% python3 -q
>>> import numpy as np
>>> import numpy.linalg as la
>>> np.set_printoptions(precision=2, suppress=True, linewidth=120, floatmode="fixed")
>>> E = np.loadtxt("sample0.csv", delimiter=",")
>>> E
array([[ 0.11,  0.18, -0.25],
       [ 0.18,  0.30, -0.42],
       [-0.25, -0.42,  0.59]])
>>> # rank 1
>>> r = la.matrix_rank(E)
>>> r
np.int64(1)
>>> ns = la.svd(E)[2][r:].T
>>> np.allclose(E @ ns, 0)
True
>>> ns.shape
(3, 2)
>>> [int(la.matrix_rank(E[:i])) for i in range(1, len(E) + 1)]
[1, 1, 1]
>>> U, s, Vt = la.svd(E)
>>> V = Vt[:(s > 1e-8).sum()]
>>> rng = np.random.default_rng(978)
>>> x0 = E[1] + 4 * E[2] + rng.integers(2) * np.eye(3)[1]
>>> x0
array([-0.83, -1.39,  1.94])
>>> la.matrix_rank(np.vstack([E, x0]))
np.int64(1)
>>> V.T @ V
array([[ 0.11,  0.18, -0.25],
       [ 0.18,  0.30, -0.42],
       [-0.25, -0.42,  0.59]])
>>> vals, V = la.eigh(E)
>>> np.round(la.eigvalsh(E @ E), 2) + 0
array([0.00, 0.00, 1.00])
>>> (vals > 1e-8).sum(), (vals < -1e-8).sum()
(np.int64(1), np.int64(0))
>>> V @ np.diag(vals) @ V.T
array([[ 0.11,  0.18, -0.25],
       [ 0.18,  0.30, -0.42],
       [-0.25, -0.42,  0.59]])
>>> np.round(la.svd(E, compute_uv=False), 2) + 0
array([1.00, 0.00, 0.00])
>>> la.eigvalsh(E + 5 * np.eye(3))
array([5.00, 5.00, 6.00])
>>> vals.sum(), np.trace(E)
(np.float64(1.0), np.float64(1.0))
>>> np.unique(vals.round(6) + 0, return_counts=True)[1]
array([2, 1])
>>> np.round(V.T @ V, 2) + 0
array([[1.00, 0.00, 0.00],
       [0.00, 1.00, 0.00],
       [0.00, 0.00, 1.00]])
>>> other = np.array([[1, 1], [0, 0], [-1, -3]])
>>> np.einsum("ik,kj->ji", E, other)
array([[ 0.36,  0.60, -0.84],
       [ 0.87,  1.45, -2.02]])
>>> other.T @ E.T
array([[ 0.36,  0.60, -0.84],
       [ 0.87,  1.45, -2.02]])
>>> np.einsum("ij,ij->i", E, E)
array([0.11, 0.30, 0.59])
>>> other = np.array([[-3, 2, -3], [0, 2, 1], [0, 1, 1]])
>>> other[-1] = other[0]
>>> J = other + 0.1 * np.eye(3)
>>> J
array([[-2.90,  2.00, -3.00],
       [ 0.00,  2.10,  1.00],
       [-3.00,  2.00, -2.90]])
>>> x0 = np.array([9, -6, 4])
>>> target = J @ x0
>>> target
array([-50.10,  -8.60, -50.60])
>>> la.solve(J, target + J[:, 2])
array([ 9.00, -6.00,  5.00])
>>> la.solve(J, 4 * target)
array([ 36.00, -24.00,  16.00])
>>> np.round(la.solve(J, J[:, 0]), 2) + 0
array([1.00, 0.00, 0.00])
>>> labels = rng.permutation(3)
>>> labels
array([1, 2, 0])
>>> other = J[labels][:, labels]
>>> other
array([[ 2.10,  1.00,  0.00],
       [ 2.00, -2.90, -3.00],
       [ 2.00, -3.00, -2.90]])
>>> np.allclose(other, J)
False
>>> O = J.astype(float).copy()
>>> for j in range(3):
...     O[:, j] -= O[:, :j] @ (O[:, :j].T @ O[:, j])
...     O[:, j] /= la.norm(O[:, j])
... 
>>> np.round(O.T @ J, 2) + 0
array([[ 4.17, -2.83,  4.17],
       [ 0.00,  2.10,  1.00],
       [ 0.00,  0.00,  0.16]])
>>> np.round(la.det(2 * J), 2), np.round(la.det(J), 2)
(np.float64(-11.51), np.float64(-1.44))
>>> np.poly(J)
array([  1.00,   3.70, -14.77,   1.44])
>>> round(float(la.eigvals(J).sum().real), 2)
-3.7
>>> U, s, Vt = la.svd(J)
>>> s
array([6.55, 2.31, 0.10])
>>> np.argmax(s[:-1] / (s[1:] + 1e-6)) + 1
np.int64(2)
>>> other = U[:, :2] @ np.diag(s[:2]) @ Vt[:2]
>>> la.matrix_rank(J, rtol=0.05)
np.int64(2)
>>> round(np.abs(J - other).max(), 2)
np.float64(0.05)
>>> la.matrix_rank(other)
np.int64(2)
>>> W0 = np.load("out12.npy")
>>> W0
array([[ 3,  6,  4,  2],
       [ 6,  9,  7,  5],
       [ 3,  6,  4,  2],
       [ 0,  3,  1, -1]])
>>> # null space of dimension 2
>>> r0, r1 = W0[3], W0[0]
>>> r0 @ r1
np.int64(20)
>>> r0 @ r0
np.int64(11)
>>> pr = (r0 @ r1) / (r0 @ r0) * r0
>>> round(float((r1 - pr) @ r0), 2)
0.0
>>> la.matrix_rank(np.outer(r0, r1))
np.int64(1)
>>> round(la.norm(r0 + r1) ** 2 + la.norm(r0 - r1) ** 2, 2)
np.float64(152.0)
>>> la.cond(W0) > 100
np.True_
>>> np.argsort(-la.norm(W0, axis=0).round(6), kind="stable")[:3]
array([1, 2, 0])
>>> round(la.norm(W0, 2) / la.norm(W0), 2)
np.float64(0.99)
>>> other = np.array([[3, 3], [4, -2]])
>>> A = np.kron(np.eye(2, dtype=int), other)
>>> A
array([[ 3,  3,  0,  0],
       [ 4, -2,  0,  0],
       [ 0,  0,  3,  3],
       [ 0,  0,  4, -2]])
>>> # 2 blocks once reordered
>>> P = np.triu(np.array([[-2, 1, 1, -1], [-3, -1, 1, -3], [3, 1, 2, 1], [1, 2, -3, -1]]), 1) + np.eye(4)
>>> other = P @ A @ la.inv(P)
>>> la.matrix_rank(other)
np.int64(4)
>>> P @ A - A @ P
array([[  4.00,  -5.00,  -7.00,  17.00],
       [  0.00,  -4.00, -11.00,   7.00],
       [  0.00,   0.00,   4.00,  -5.00],
       [  0.00,   0.00,   0.00,  -4.00]])
>>> np.trace(other), np.trace(A)
(np.float64(2.0), np.int64(2))
>>> np.poly(other)
array([  1.00,  -2.00, -35.00,  36.00, 324.00])
>>> other = np.array([[0, 3, 2], [0, 2, 3], [3, 0, 1]])
>>> mat = np.triu(other, 1)
>>> mat
array([[0, 3, 2],
       [0, 0, 3],
       [0, 0, 0]])
>>> w1 = np.array([[0, 3, 2, 2, 1], [0, 2, 2, 2, 2], [3, 2, 2, 1, 3]])
>>> c = np.array([1, 3, 0, -3, 0])
>>> H = np.maximum(mat @ w1 + c, 0)
>>> H
array([[ 7, 13, 10,  5, 12],
       [10,  9,  6,  0,  9],
       [ 1,  3,  0,  0,  0]])
>>> cent = np.array([[-1, 0, -4], [-4, -5, -3], [3, 3, 3], [4, 0, -3], [-3, -2, 0]])
>>> w1 @ cent
array([[ -1, -11,  -9],
       [  0,  -8,  -6],
       [-10, -10, -15]])
>>> H @ cent
array([[-45, -59, -52],
       [-55, -45, -49],
       [-13, -15, -13]])
